$ python3 -q
>>> import numpy as np
>>> from numpy import linalg as LA
>>> np.set_printoptions(suppress=True, linewidth=160)
>>> rnd = lambda a: np.round(a, 1) + 0
>>> M = np.load("w.npy")
>>> M
array([[ 1.1,  0.4,  2.5,  5.2],
       [ 1.1,  0.2,  2.7,  5.2],
       [ 1. ,  0.1,  2.8,  5.1],
       [ 1.1,  0.3,  3.1,  5. ],
       [ 0.7, -0.5,  3.4,  5.3],
       [ 1.3, -0.1,  2.9,  4.5],
       [ 0.9,  0.2,  3.4,  4.8],
       [ 4. ,  1.4,  1.7,  2.9],
       [ 3.8,  1.8,  1.9,  3.5],
       [ 4.5,  1.9,  2.7,  2.5],
       [ 4.4,  2.4,  1.8,  2.9],
       [ 3.5,  1.9,  1.9,  2.7],
       [ 3.8,  1.7,  2.4,  2.7],
       [ 4.2,  2.2,  1.5,  3.1],
       [ 4. ,  3.6,  3.3, -0.6],
       [ 4.1,  3.8,  2.7, -0.3],
       [ 3.8,  3.6,  3.2, -0.2],
       [ 4. ,  3.5,  3.3,  0.2],
       [ 3.9,  4.3,  3.6, -0.2],
       [ 4.2,  3.7,  3.5, -0.3],
       [ 3.8,  4.1,  3.1, -0.4]])
>>> C2 = np.cov(M, rowvar=False)
>>> np.median(M, axis=0)
array([3.8, 1.9, 2.8, 2.9])
>>> np.argsort(-M.std(axis=0).round(6), kind="stable")
array([3, 1, 0, 2])
>>> rnd(np.corrcoef(M[:, 0], M[:, 2])[0, 1])
np.float64(-0.3)
>>> C2.shape
(4, 4)
>>> rnd(C2)
array([[ 2.1,  1.9, -0.3, -2.5],
       [ 1.9,  2.5,  0.2, -3.4],
       [-0.3,  0.2,  0.4, -0.4],
       [-2.5, -3.4, -0.4,  5. ]])
>>> rnd(np.corrcoef(M.T))
array([[ 1. ,  0.8, -0.3, -0.8],
       [ 0.8,  1. ,  0.2, -1. ],
       [-0.3,  0.2,  1. , -0.3],
       [-0.8, -1. , -0.3,  1. ]])
>>> Q, R = LA.qr(M)
>>> rnd(np.abs(np.diag(R)))
array([15.2,  4.2,  6.7,  4.3])
>>> rnd(Q.T @ Q)
array([[1., 0., 0., 0.],
       [0., 1., 0., 0.],
       [0., 0., 1., 0.],
       [0., 0., 0., 1.]])
>>> rnd(Q @ R)
array([[ 1.1,  0.4,  2.5,  5.2],
       [ 1.1,  0.2,  2.7,  5.2],
       [ 1. ,  0.1,  2.8,  5.1],
       [ 1.1,  0.3,  3.1,  5. ],
       [ 0.7, -0.5,  3.4,  5.3],
       [ 1.3, -0.1,  2.9,  4.5],
       [ 0.9,  0.2,  3.4,  4.8],
       [ 4. ,  1.4,  1.7,  2.9],
       [ 3.8,  1.8,  1.9,  3.5],
       [ 4.5,  1.9,  2.7,  2.5],
       [ 4.4,  2.4,  1.8,  2.9],
       [ 3.5,  1.9,  1.9,  2.7],
       [ 3.8,  1.7,  2.4,  2.7],
       [ 4.2,  2.2,  1.5,  3.1],
       [ 4. ,  3.6,  3.3, -0.6],
       [ 4.1,  3.8,  2.7, -0.3],
       [ 3.8,  3.6,  3.2, -0.2],
       [ 4. ,  3.5,  3.3,  0.2],
       [ 3.9,  4.3,  3.6, -0.2],
       [ 4.2,  3.7,  3.5, -0.3],
       [ 3.8,  4.1,  3.1, -0.4]])
>>> F = np.loadtxt("mat.csv", delimiter=",")
>>> F
array([[ -4.9,  -4.7,  13.3,  -6.7],
       [ 11. ,  -4.7,  -9. ,   9.2],
       [ -6.3,  -3.1,  12.4,  -7.3],
       [ 11.4,  -1.2,  -9.3,  10.6],
       [ -4.7,  -2.8,  10.6,  -5.6],
       [ -2.3,  -5. ,  10.9,  -4.8],
       [ 14.9,  -4.2,  -8.9,   9.2],
       [ -3.9,  -4.6,  12. ,  -5.3],
       [ -6.9,  -3.1,  11.1,  -5.6],
       [ 12.1,  -5.8,  -8.2,   8.9],
       [ -4.5,  -4.8,  12.7,  -6.1],
       [ -5.3,  -5.5,  11.8,  -6.1],
       [ -4. ,  -5.1,  12.4,  -6.6],
       [ -5.4,  -2.9,  11.1,  -5.6],
       [ -6. ,  -5.8,  12. ,  -4.4],
       [ -5.8,  -2.9,  11.2,  -4.6],
       [ -6.5,  -5.1,  10. ,  -5. ],
       [ 11.6,  -5.6,  -7.5,  11.2],
       [ -5.2,  -4. ,  13.2,  -7. ],
       [ 11.2,  -6.6, -10.4,  10.3],
       [ -4.3,  -1.7,  12.1,  -4.5],
       [ 12.8,  -4.5,  -8.3,  10.5],
       [ -5. ,  -5.8,  12.9,  -6.4],
       [ -5.1,  -5.8,  10.8,  -6.6],
       [ 11. ,  -3.9,  -9.7,   9.7]])
>>> Y = F / LA.norm(F, axis=1, keepdims=True)
>>> C2 = Y @ Y.T
>>> (C2 - 2 * np.eye(25)).round(6).argmax(axis=1)
array([10, 24,  4, 24, 13,  7, 21, 10, 15,  1,  0, 22, 10,  4, 11, 13, 14, 21,  0,  1, 15,  1, 11, 11,  1])
>>> T = np.stack([F, -1 * F, F[::-1]])
>>> LA.matrix_rank(T.reshape(3, -1))
np.int64(2)
>>> proj = F @ LA.solve(F.T @ F, F.T)
>>> rnd(np.diag(proj))
array([0.1, 0.1, 0.1, 0.3, 0.1, 0.1, 0.4, 0.1, 0.1, 0.2, 0.1, 0.1, 0.1, 0.1, 0.2, 0.1, 0.2, 0.3, 0.1, 0.3, 0.3, 0.2, 0.1, 0.2, 0.1])
>>> np.allclose(proj @ proj, proj)
True
